$ python3 -q
>>> import numpy as np
>>> np.set_printoptions(suppress=True, linewidth=100)
>>> rd = lambda a: np.round(a, 2) + 0
>>> F = np.load("a.npy")
>>> F
array([[-0.79, -0.89,  0.89],
       [-0.71, -0.92,  0.86],
       [-0.71, -0.88,  0.84],
       [-0.62, -0.62,  0.72],
       [-0.89, -1.  ,  0.98],
       [ 0.87,  0.83, -0.92],
       [ 0.31,  0.66, -0.48],
       [-0.24, -0.45,  0.35],
       [ 0.62,  0.96, -0.83],
       [ 0.24,  0.98, -0.69]])
>>> z = F[:, 1] > np.median(F[:, 1])
>>> u = F[z].mean(axis=0) - F[~z].mean(axis=0)
>>> ((F - F.mean(axis=0)) @ u > 0).astype(int)
array([0, 0, 0, 0, 0, 1, 1, 0, 1, 1])
>>> W = np.array([[-1, 1, 2, 1, -4, -3], [-3, 5, 1, 2, 4, 5], [0, -2, -1, 2, 2, 5]])
>>> c = np.array([1, 3, 2, 2, 3, 1])
>>> act = np.maximum(F @ W + c, 0)
>>> np.linalg.matrix_rank(act)
np.int64(6)
>>> (act > 0).astype(int)
array([[1, 0, 0, 1, 1, 1],
       [1, 0, 0, 1, 1, 1],
       [1, 0, 0, 1, 1, 1],
       [1, 0, 0, 1, 1, 1],
       [1, 0, 0, 1, 1, 1],
       [0, 1, 1, 1, 1, 0],
       [0, 1, 1, 1, 1, 1],
       [1, 0, 1, 1, 1, 1],
       [0, 1, 1, 1, 1, 0],
       [0, 1, 1, 1, 1, 1]])
>>> basis = np.array([[1, 3, -3], [0, 0, 0], [0, 3, 0], [1, 3, 1], [2, 2, 3], [1, -2, 3]])
>>> W @ basis
array([[-11,   4, -17],
       [ 12,  -2,  38],
       [ 11,  -3,  23]])
>>> X = np.load("dump.npy")
>>> X
array([[  4.08, -14.05,  56.2 ,  -4.24],
       [  6.09,   3.25, -15.97,  28.45],
       [  8.55, -32.45,  77.76,  11.12],
       [-23.81, -40.14, -60.82, -42.89]])
>>> rd(np.einsum("ij,ji->", X, X))
np.float64(6305.03)
>>> rd(np.linalg.det(X.T))
np.float64(10159.14)
>>> rd(np.linalg.eigvals(X).sum().real)
np.float64(42.2)
>>> np.kron(np.eye(2, dtype=int), X)
array([[  4.08, -14.05,  56.2 ,  -4.24,   0.  ,  -0.  ,   0.  ,  -0.  ],
       [  6.09,   3.25, -15.97,  28.45,   0.  ,   0.  ,  -0.  ,   0.  ],
       [  8.55, -32.45,  77.76,  11.12,   0.  ,  -0.  ,   0.  ,   0.  ],
       [-23.81, -40.14, -60.82, -42.89,  -0.  ,  -0.  ,  -0.  ,  -0.  ],
       [  0.  ,  -0.  ,   0.  ,  -0.  ,   4.08, -14.05,  56.2 ,  -4.24],
       [  0.  ,   0.  ,  -0.  ,   0.  ,   6.09,   3.25, -15.97,  28.45],
       [  0.  ,  -0.  ,   0.  ,   0.  ,   8.55, -32.45,  77.76,  11.12],
       [ -0.  ,  -0.  ,  -0.  ,  -0.  , -23.81, -40.14, -60.82, -42.89]])
>>> U, sv, VT = np.linalg.svd(X, full_matrices=False)
>>> rd(np.abs(VT[0]))
array([0.18, 0.03, 0.95, 0.24])
>>> rd(VT @ VT.T)
array([[1., 0., 0., 0.],
       [0., 1., 0., 0.],
       [0., 0., 1., 0.],
       [0., 0., 0., 1.]])
>>> np.abs(U[:, 0]).round(6).argmax()
np.int64(2)
>>> (sv > 1e-8).sum()
np.int64(4)
>>> rd(sv / sv[0])
array([1.  , 0.56, 0.23, 0.  ])
>>> rd(U.T @ X @ VT.T)
array([[119.69,   0.  ,   0.  ,   0.  ],
       [  0.  ,  66.67,   0.  ,   0.  ],
       [  0.  ,   0.  ,  27.27,   0.  ],
       [  0.  ,   0.  ,   0.  ,   0.05]])
>>> np.allclose(U * sv @ VT, X)
True
>>> Y = np.array([[5, 1, 3], [2, 5, 1], [3, 4, 1], [1, 0, 1]])
>>> rd(X @ Y)
array([[ 156.66,  158.63,   50.15],
       [  17.49,  -41.54,   34.  ],
       [ 222.25,  157.34,   82.08],
       [-424.68, -467.79, -215.28]])
>>> np.linalg.matrix_rank(np.vstack([X, Y.T]))
np.int64(4)
>>> np.linalg.matrix_rank(X @ Y)
np.int64(3)
>>> rd(np.einsum("ik,kj->ji", X, Y))
array([[ 156.66,   17.49,  222.25, -424.68],
       [ 158.63,  -41.54,  157.34, -467.79],
       [  50.15,   34.  ,   82.08, -215.28]])
>>> rd(np.einsum("ik,kj->ij", X, Y))
array([[ 156.66,  158.63,   50.15],
       [  17.49,  -41.54,   34.  ],
       [ 222.25,  157.34,   82.08],
       [-424.68, -467.79, -215.28]])
